% ipython --no-banner

In [1]: import numpy as np

In [2]: from numpy import linalg as LA

In [3]: np.set_printoptions(precision=2, suppress=True, linewidth=160)

In [4]: J = np.array([[3, 0, 0, 0, 0],
   ...:     [0, -5, 0, 0, 0],
   ...:     [0, 0, -1, 0, 0],
   ...:     [0, 0, 0, -2, 0],
   ...:     [0, 0, 0, 0, -1]])

In [5]: # 5 groups of indices that never mix

In [6]: blk = np.stack([J, -3 * J, J[::-1]])

In [7]: print(blk.sum(axis=0))
[[-6  0  0  0 -1]
 [ 0 10  0 -2  0]
 [ 0  0  1  0  0]
 [ 0 -5  0  4  0]
 [ 3  0  0  0  2]]

In [8]: print(np.einsum("bij,cij->bc", blk, blk))
[[  40 -120    1]
 [-120  360   -3]
 [   1   -3   40]]

In [9]: print((blk @ J.T).shape)
(3, 5, 5)

In [10]: evals, V = LA.eigvalsh(J)
---------------------------------------------------------------------------
ValueError                                Traceback (most recent call last)
Cell In[10], line 1
----> 1 evals, V = LA.eigvalsh(J)

ValueError: too many values to unpack (expected 2)

In [11]: evals, V = LA.eigh(J)

In [12]: print(LA.eigvalsh(J + -1 * np.eye(5)))
[-6. -3. -2. -2.  2.]

In [13]: print(evals.sum(), np.trace(J))
-6.0 -6

In [14]: print(np.unique(evals.round(6) + 0, return_counts=True)[1])
[1 1 2 1]

In [15]: print(LA.eigvalsh(J @ J))
[ 1.  1.  4.  9. 25.]

In [16]: print(np.abs(V[:, -1]).round(6).argmax())
0

In [17]: gram = J.T @ J

In [18]: print(np.allclose(gram, gram.T))
True

In [19]: print(J.T @ J)
[[ 9  0  0  0  0]
 [ 0 25  0  0  0]
 [ 0  0  1  0  0]
 [ 0  0  0  4  0]
 [ 0  0  0  0  1]]

In [20]: print(LA.norm(J, axis=0))
[3. 5. 1. 2. 1.]

In [21]: print(J[:, 4] @ J[:, 2])
0

In [22]: print(J @ J.T)
[[ 9  0  0  0  0]
 [ 0 25  0  0  0]
 [ 0  0  1  0  0]
 [ 0  0  0  4  0]
 [ 0  0  0  0  1]]

In [23]: print(LA.svd(J, compute_uv=False))
[5. 3. 2. 1. 1.]

In [24]: A2 = LA.invert(J)
---------------------------------------------------------------------------
AttributeError                            Traceback (most recent call last)
Cell In[24], line 1
----> 1 A2 = LA.invert(J)

AttributeError: module 'numpy.linalg' has no attribute 'invert'

In [25]: A2 = J ** -1
---------------------------------------------------------------------------
ValueError                                Traceback (most recent call last)
Cell In[25], line 1
----> 1 A2 = J ** -1

ValueError: Integers to negative integer powers are not allowed.

In [26]: A2 = LA.inv(J)

In [27]: print(round(float(LA.cond(J)), 2))
5.0

In [28]: print(np.allclose(A2, J.T))
False

In [29]: print(LA.inv(A2))
[[ 3.  0.  0.  0.  0.]
 [-0. -5. -0. -0. -0.]
 [-0. -0. -1. -0. -0.]
 [-0. -0. -0. -2. -0.]
 [-0. -0. -0. -0. -1.]]

In [30]: print(LA.det(J) * A2)
[[ 10.   0.   0.   0.   0.]
 [ -0.  -6.  -0.  -0.  -0.]
 [ -0.  -0. -30.  -0.  -0.]
 [ -0.  -0.  -0. -15.  -0.]
 [ -0.  -0.  -0.  -0. -30.]]

In [31]: print(np.round(LA.slogdet(J)[0], 2))
1.0

In [32]: print(A2)
[[ 0.33  0.    0.    0.    0.  ]
 [-0.   -0.2  -0.   -0.   -0.  ]
 [-0.   -0.   -1.   -0.   -0.  ]
 [-0.   -0.   -0.   -0.5  -0.  ]
 [-0.   -0.   -0.   -0.   -1.  ]]

In [33]: M = np.load("run2.npy")

In [34]: print(M)
[[-1.62 -1.59 -4.44 -1.45  3.76]
 [12.97  5.72  5.68  0.89 -6.1 ]
 [ 8.04  0.36  7.44 -0.09 -4.5 ]
 [-1.12 -4.99 -1.86 -0.65  2.67]
 [-0.76 -2.12 -3.33 -1.1   3.  ]
 [-4.05 -7.94  0.22 -1.54  3.28]
 [ 2.68 -1.97  2.13 -0.71 -0.35]
 [ 4.9  -3.48  7.71 -0.38 -3.19]
 [11.14  4.61  4.87  0.56 -5.02]
 [ 9.28 -0.5   9.36  0.37 -5.69]
 [ 1.49 -0.13 -3.56 -0.63  2.08]
 [ 5.57 -1.36  4.31 -0.01 -2.36]
 [ 2.01 -1.11 -1.5  -0.51  1.16]
 [-1.17 -4.55 -1.78 -0.83  2.67]
 [ 7.78  1.57  3.92  0.17 -3.21]
 [ 6.25 -2.23  9.53 -0.55 -4.4 ]
 [ 2.99  1.99  0.56 -1.53  0.04]
 [ 2.86 -5.35  6.85 -0.55 -2.  ]
 [ 5.7  -3.81  7.3   0.21 -3.41]
 [-6.06 -9.27 -4.75 -0.96  5.83]
 [ 9.42  4.56  2.93  0.18 -3.61]
 [ 4.81 -6.99  9.98  0.24 -3.91]
 [-5.18 -3.08 -1.37 -3.35  4.31]
 [ 2.27 -1.87 -1.57 -0.12  1.07]
 [-3.49 -5.03  0.19 -2.23  3.04]
 [10.23  5.58  3.85  0.03 -4.27]
 [-2.65 -2.63 -3.13 -1.89  3.78]
 [ 6.3   0.05  5.32 -0.35 -3.02]
 [-2.68 -4.   -2.   -1.7   3.41]
 [ 5.21 -2.06  3.29  0.28 -1.86]
 [ 6.54  3.38  6.9  -1.69 -3.65]
 [ 2.12  1.63  0.74 -1.87  0.37]
 [12.15  2.65  9.23  0.73 -6.92]
 [ 8.03  0.1   4.81  0.58 -3.62]
 [-0.59 -3.37  0.72 -1.5   1.58]]

In [35]: th = np.radians(72)

In [36]: Rm = np.eye(5)

In [37]: Rm[4, 4] = Rm[0, 0] = np.cos(th)

In [38]: Rm[4, 0], Rm[0, 4] = -np.sin(th), np.sin(th)

In [39]: print(Rm)
[[ 0.31  0.    0.    0.    0.95]
 [ 0.    1.    0.    0.    0.  ]
 [ 0.    0.    1.    0.    0.  ]
 [ 0.    0.    0.    1.    0.  ]
 [-0.95  0.    0.    0.    0.31]]

In [40]: A2 = M @ Rm.T

In [41]: print(np.abs(A2 - M).max(axis=0))
[14.98  0.    0.    0.    8.12]

In [42]: vec = np.array([1, 0, -1, -3, 3])

In [43]: print(np.abs(LA.eigvals(Rm)))
[1. 1. 1. 1. 1.]

In [44]: print(LA.inv(Rm))
[[ 0.31 -0.   -0.   -0.   -0.95]
 [ 0.    1.    0.    0.    0.  ]
 [ 0.    0.    1.    0.    0.  ]
 [ 0.    0.    0.    1.    0.  ]
 [ 0.95  0.    0.    0.    0.31]]

In [45]: print(round(LA.norm(vec), 2), round(LA.norm(Rm @ vec), 2))
4.47 4.47

In [46]: print(Rm.T @ (Rm @ vec))
[ 1.  0. -1. -3.  3.]

In [47]: print(np.sort(np.abs(np.degrees(np.angle(LA.eigvals(Rm))))))
[ 0.  0.  0. 72. 72.]

In [48]: A2 = M / LA.norm(M, axis=1)
---------------------------------------------------------------------------
ValueError                                Traceback (most recent call last)
Cell In[48], line 1
----> 1 A2 = M / LA.norm(M, axis=1)

ValueError: operands could not be broadcast together with shapes (35,5) (35,) 

In [49]: A2 = M / LA.norm(M, axis=1, keepdims=True)

In [50]: gram = A2 @ A2.T

In [51]: print(np.argwhere(np.triu(np.abs(gram) > 0.95, 1)))
[[ 0  4]
 [ 0 26]
 [ 1  8]
 [ 1 14]
 [ 1 20]
 [ 1 25]
 [ 1 32]
 [ 2  9]
 [ 2 11]
 [ 2 14]
 [ 2 15]
 [ 2 27]
 [ 2 32]
 [ 2 33]
 [ 3 13]
 [ 3 19]
 [ 5 24]
 [ 7 15]
 [ 7 17]
 [ 7 18]
 [ 7 21]
 [ 8 14]
 [ 8 20]
 [ 8 25]
 [ 8 32]
 [ 9 11]
 [ 9 15]
 [ 9 27]
 [ 9 32]
 [ 9 33]
 [11 15]
 [11 18]
 [11 27]
 [11 29]
 [11 33]
 [12 23]
 [13 19]
 [13 28]
 [14 20]
 [14 25]
 [14 27]
 [14 32]
 [14 33]
 [15 18]
 [16 31]
 [17 21]
 [18 21]
 [19 28]
 [20 25]
 [26 28]
 [27 32]
 [27 33]
 [30 32]
 [32 33]]

In [52]: print(LA.norm(A2, axis=1))
[1. 1. 1. 1. 1. 1. 1. 1. 1. 1. 1. 1. 1. 1. 1. 1. 1. 1. 1. 1. 1. 1. 1. 1. 1. 1. 1. 1. 1. 1. 1. 1. 1. 1. 1.]

In [53]: W0 = np.array([[0, -2, 2, 1, 2, 1, 1],
    ...:     [0, -2, 2, 1, 2, 1, 1],
    ...:     [0, 1, 2, -2, 2, 0, 0]])

In [54]: # row 1 repeats row 0

In [55]: print(LA.cond(W0) > 100)
True

In [56]: print(LA.matrix_rank(W0, rtol=0.1))
2

In [57]: vec = np.array([-3, 4, -2, -3, -3, -4, 1])

In [58]: print(W0 @ np.eye(7)[3])
[ 1.  1. -2.]

In [59]: print(np.sign((W0 @ vec).round(6)))
[-1 -1  0]

In [60]: print(LA.norm(W0 @ vec) <= LA.norm(W0, 2) * LA.norm(vec) + 1e-9)
True

In [61]: print((W0 * vec).sum(axis=1))
[-24 -24   0]

In [62]: Uu, sig, vt = LA.svd(W0)

In [63]: print(sig.round(2) + 0)
[5.63 3.36 0.  ]

In [64]: print(np.argmax(sig[:-1] / (sig[1:] + 1e-6)) + 1)
2

In [65]: A2 = Uu[:, :2] @ np.diag(sig[:2]) @ vt[:2]

In [66]: print(np.round(LA.norm(W0 - A2, 2), 2), np.round(sig[2], 2))
0.0 0.0

In [67]: print(round(float(LA.norm(W0 - A2) / LA.norm(W0)), 2))
0.0

In [68]: print(LA.matrix_rank(A2))
2

In [69]: print(A2.round(2) + 0)
[[ 0. -2.  2.  1.  2.  1.  1.]
 [ 0. -2.  2.  1.  2.  1.  1.]
 [ 0.  1.  2. -2.  2.  0.  0.]]

In [70]: Uu, sig, vt = LA.svd(W0)

In [71]: V = vt[:(sig > 1e-8).sum()]

In [72]: rng = np.random.default_rng(4592)

In [73]: vec = W0[2] + 5 * W0[0] + rng.integers(2) * np.eye(7)[4]

In [74]: print(vec)
[ 0. -9. 12.  3. 12.  5.  5.]

In [75]: print(np.round(V.T @ V, 2) + 0)
[[ 0.    0.    0.    0.    0.    0.    0.  ]
 [ 0.    0.46 -0.08 -0.42 -0.08 -0.17 -0.17]
 [ 0.   -0.08  0.45 -0.15  0.45  0.1   0.1 ]
 [ 0.   -0.42 -0.15  0.5  -0.15  0.12  0.12]
 [ 0.   -0.08  0.45 -0.15  0.45  0.1   0.1 ]
 [ 0.   -0.17  0.1   0.12  0.1   0.07  0.07]
 [ 0.   -0.17  0.1   0.12  0.1   0.07  0.07]]

In [76]: print(np.round(np.diag(V.T @ V), 2) + 0)
[0.   0.46 0.45 0.5  0.45 0.07 0.07]

In [77]: X = np.triu(rng.random((7, 7)) < 0.4, 1).astype(int)

In [78]: X = X + X.T

In [79]: print(X)
[[0 1 0 0 0 1 0]
 [1 0 0 1 1 1 1]
 [0 0 0 0 0 0 1]
 [0 1 0 0 0 0 1]
 [0 1 0 0 0 0 1]
 [1 1 0 0 0 0 0]
 [0 1 1 1 1 0 0]]

In [80]: # looks like rank 6

In [81]: evals, V = LA.eigh(X)

In [82]: vec = np.array([2, 2, 3, 0, 1, 3, 2])

In [83]: print(np.abs(X).sum(axis=1).max(), round(np.abs(evals).max(), 2))
5 3.02

In [84]: print(LA.matrix_rank(X, rtol=0.1))
5

In [85]: print(round(LA.norm(X, 2) / LA.norm(X), 2))
0.71

In [86]: print([round(float(x), 2) for x in LA.svd(X, compute_uv=False)[:3]])
[3.02, 1.84, 1.66]

In [87]: print(LA.cond(X) > 100)
True

In [88]: print(np.argsort(-LA.norm(X, axis=0).round(6), kind="stable")[:3])
[1 6 0]

In [89]: F = np.loadtxt("m.csv", delimiter=",")

In [90]: print(F)
[[  5.   5.   5.   4.   7.]
 [ 12.   8.  14.  12.  14.]
 [ 14.  12.  16.  17.  18.]
 [ 18.  12.  16.  22.  19.]
 [ 22.  17.  18.  25.  20.]
 [ 29.  22.  20.  31.  26.]
 [ 35.  25.  25.  33.  33.]
 [ 42.  33.  30.  38.  40.]
 [ 50.  41.  34.  38.  44.]
 [ 55.  49.  36.  39.  44.]
 [ 58.  55.  40.  41.  52.]
 [ 67.  63.  42.  50.  56.]
 [ 68.  64.  49.  51.  56.]
 [ 77.  64.  54.  56.  62.]
 [ 86.  73.  61.  57.  64.]
 [ 91.  73.  69.  58.  73.]
 [ 93.  77.  77.  65.  82.]
 [ 97.  80.  86.  66.  82.]
 [100.  84.  89.  74.  86.]]

In [91]: Xs = F - F.mean(axis=0)

In [92]: V = LA.svd(Xs)[2][:1]

In [93]: A2 = Xs - Xs @ V.T @ V

In [94]: print(np.cov(Xs @ V.T, rowvar=False))
3345.980909364749

In [95]: print(np.diag(V.T @ V))
[0.3  0.22 0.19 0.11 0.18]
